% ipython --no-banner

In [1]: import numpy as np

In [2]: np.set_printoptions(precision=3, suppress=True, linewidth=160, legacy="1.25")

In [3]: rnd = lambda a: np.round(a, 3) + 0

In [4]: W0 = np.load("sample19.npy")

In [5]: W0
Out[5]: 
array([[ 3., -2.,  0.,  1.],
       [ 4., -3.,  0.,  2.],
       [ 0.,  0.,  1.,  0.],
       [ 2., -2.,  0.,  2.]])

In [6]: # 2 blocks once reordered

In [7]: r = np.linalg.matrix_rank(W0)

In [8]: r
Out[8]: 3

In [9]: null = np.linalg.svd(W0)[2][r:].T

In [10]: [int(np.linalg.matrix_rank(np.delete(W0, i, axis=0))) for i in range(4)]
Out[10]: [3, 3, 2, 3]

In [11]: null.shape
Out[11]: (4, 1)

In [12]: rnd(null @ null.T)
Out[12]: 
array([[0.167, 0.333, 0.   , 0.167],
       [0.333, 0.667, 0.   , 0.333],
       [0.   , 0.   , 0.   , 0.   ],
       [0.167, 0.333, 0.   , 0.167]])

In [13]: [int(np.linalg.matrix_rank(W0[:, :j + 1])) for j in range(4)]
Out[13]: [1, 2, 3, 3]

In [14]: rnd(W0 @ null)
Out[14]: 
array([[0.],
       [0.],
       [0.],
       [0.]])

In [15]: vec = np.array([2, 2, 1, 0])

In [16]: W0 * vec
Out[16]: 
array([[ 6., -4.,  0.,  0.],
       [ 8., -6.,  0.,  0.],
       [ 0.,  0.,  1.,  0.],
       [ 4., -4.,  0.,  0.]])

In [17]: (W0 @ vec).argmax()
Out[17]: 0

In [18]: W0 @ np.ones(4)
Out[18]: array([2., 3., 1., 2.])
